In [1]: import numpy as np

In [2]: np.set_printoptions(precision=3, suppress=True, linewidth=160, sign=" ")

In [3]: J = np.load("arr.npy")

In [4]: J
Out[4]: 
array([[  6.843,   8.585,   8.472, -11.618,  32.405, -18.504,   9.03 ,  -7.777],
       [  5.362,  12.008,  -9.969,  -4.138,   1.718,  -2.083,  -4.875,  12.546],
       [ 14.306,  -8.726,  12.844,  -1.353, -17.126,  -4.962,  -2.753,  10.109],
       [ 16.629,  -6.167,  11.981,  -0.193, -18.956,  -6.618,  -3.481,  13.281],
       [ 14.655,  -9.196,  12.974,   1.702, -18.538,  -5.33 ,  -2.988,  12.72 ],
       [ 14.565,  -7.95 ,  12.393,   0.795, -16.467,  -5.645,  -2.201,  10.811],
       [  9.178,   7.949,   6.939, -11.54 ,  32.801, -18.897,   7.843,  -5.857],
       [  9.538,   8.668,   6.893, -12.377,  31.458, -18.949,   7.566,  -9.603],
       [  8.048,   8.315,   6.972, -10.674,  31.386, -19.547,   5.974,  -8.512],
       [ 13.8  ,  -7.084,  12.038,   0.585, -20.269,  -5.239,  -4.1  ,  10.943],
       [  9.735,   8.404,   7.013, -10.534,  32.031, -20.578,   7.74 ,  -8.104],
       [  7.556,   8.709,   7.581, -12.104,  32.917, -19.969,   7.774,  -7.098],
       [  8.299,   8.318,   7.802, -11.296,  31.563, -18.41 ,   6.328,  -9.715],
       [  8.22 ,   8.038,   6.966, -11.034,  31.781, -19.731,   7.075,  -8.763],
       [ 15.138,  -7.974,  12.988,   0.52 , -16.753,  -5.4  ,  -3.239,  11.329],
       [ 14.037,  -6.376,  13.842,   0.579, -19.062,  -6.754,  -4.235,  13.137],
       [ 13.514,  -7.557,  15.06 ,   0.083, -18.837,  -4.133,  -2.339,  10.973],
       [  8.337,   8.031,   5.809, -11.962,  33.158, -16.846,   9.893,  -8.59 ],
       [  7.123,  10.357, -11.57 ,  -3.466,   2.437,  -3.438,  -5.895,  10.853],
       [  6.971,   9.228,   8.453, -13.136,  31.522, -20.168,   7.568,  -7.772],
       [  7.208,  10.768, -11.565,  -3.651,   0.856,  -2.084,  -5.434,  12.12 ],
       [  7.289,   8.853, -10.158,  -5.146,   1.711,  -3.166,  -3.716,  11.393],
       [ 13.918,  -7.344,  11.103,  -0.205, -17.957,  -4.893,  -2.926,  12.436],
       [  6.23 ,   9.956, -11.749,  -5.37 ,   2.391,  -3.8  ,  -6.068,  12.485],
       [ 14.384,  -9.072,  13.748,   0.624, -19.139,  -6.48 ,  -5.077,   9.787],
       [  8.148,   7.535,   7.688, -10.578,  31.295, -20.951,   7.322,  -8.651],
       [  7.635,   9.465,  -9.142,  -2.922,   1.943,  -2.772,  -4.084,  13.005],
       [  6.598,  10.326,  -8.599,  -2.983,   1.436,  -2.27 ,  -4.421,  11.68 ],
       [ 15.776,  -7.264,  13.137,   2.037, -17.356,  -3.889,  -1.809,  11.96 ],
       [ 10.323,   6.92 ,   7.181, -11.865,  31.654, -20.72 ,   9.144,  -7.502]])

In [5]: cent = J[[29, 5]].astype(float)

In [6]: for _ in range(7):
   ...:     lab = np.linalg.norm(J[:, None] - cent, axis=-1).argmin(axis=1)
   ...:     cent = np.array([J[lab == j].mean(axis=0) for j in range(2)])
   ...: 

In [7]: lab
Out[7]: array([ 0,  1,  1,  1,  1,  1,  0,  0,  0,  1,  0,  0,  0,  0,  1,  1,  1,  0,  1,  0,  1,  1,  1,  1,  1,  0,  1,  1,  1,  0])

In [8]: np.bincount(lab)
Out[8]: array([ 12,  18])

In [9]: A2 = np.c_[J[:, :4] @ np.array([[3, 1, 1, 3], [0, 3, 3, 0], [2, 3, 2, 1], [0, 0, 3, 3]]), np.array([3, 3, -4, -2, 1, 0, -5, -3, 5, 1, 3, -2, -1, -5, -3, 4, 0, 0, -1, -3, 3, 5, 2, 0, 5, -5, -2, 0, 2, 5])]

In [10]: A2
Out[10]: 
array([[ 37.473,  58.014,  14.688,  -5.853,   3.   ],
       [ -3.852,  11.479,   9.034,  -6.297,   3.   ],
       [ 68.606,  26.66 ,   9.757,  51.703,  -4.   ],
       [ 73.849,  34.071,  21.511,  61.289,  -2.   ],
       [ 69.913,  25.989,  18.121,  62.045,   1.   ],
       [ 68.481,  27.894,  17.886,  58.473,   0.   ],
       [ 41.412,  53.842,  12.283,  -0.147,  -5.   ],
       [ 42.4  ,  56.221,  12.197,  -1.624,  -3.   ],
       [ 38.088,  53.909,  14.915,  -0.906,   5.   ],
       [ 65.476,  28.662,  18.379,  55.193,   1.   ],
       [ 43.231,  55.986,  17.371,   4.616,   3.   ],
       [ 37.83 ,  56.426,  12.533,  -6.063,  -2.   ],
       [ 40.501,  56.659,  14.969,  -1.189,  -1.   ],
       [ 38.592,  53.232,  13.164,  -1.476,  -5.   ],
       [ 71.39 ,  30.18 ,  18.752,  59.962,  -3.   ],
       [ 69.795,  36.435,  24.33 ,  57.69 ,   4.   ],
       [ 70.662,  36.023,  21.212,  55.851,   0.   ],
       [ 36.629,  49.857,   8.162,  -5.066,   0.   ],
       [ -1.771,   3.484,   4.656,  -0.599,  -1.   ],
       [ 37.819,  60.014,  12.153, -10.042,  -3.   ],
       [ -1.506,   4.817,   5.429,  -0.894,   3.   ],
       [  1.551,   3.374,  -1.906,  -3.729,   5.   ],
       [ 63.96 ,  25.195,  13.477,  52.242,   2.   ],
       [ -4.808,   0.851,  -3.51 ,  -9.169,   0.   ],
       [ 70.648,  28.412,  16.536,  58.772,   5.   ],
       [ 39.82 ,  53.817,  14.395,   0.398,  -5.   ],
       [  4.621,   8.604,   8.98 ,   4.997,  -2.   ],
       [  2.596,  11.779,  11.429,   2.246,   0.   ],
       [ 73.602,  33.395,  26.369,  66.576,   2.   ],
       [ 45.331,  52.626,   9.85 ,   2.555,   5.   ]])

In [11]: print(np.linalg.matrix_rank(np.c_[J, A2]))
9

In [12]: np.round(np.linalg.norm(A2 - J @ np.linalg.lstsq(J, A2)[0], axis=0), 3) + 0
Out[12]: array([  0.   ,   0.   ,   0.   ,   0.   ,  16.016])
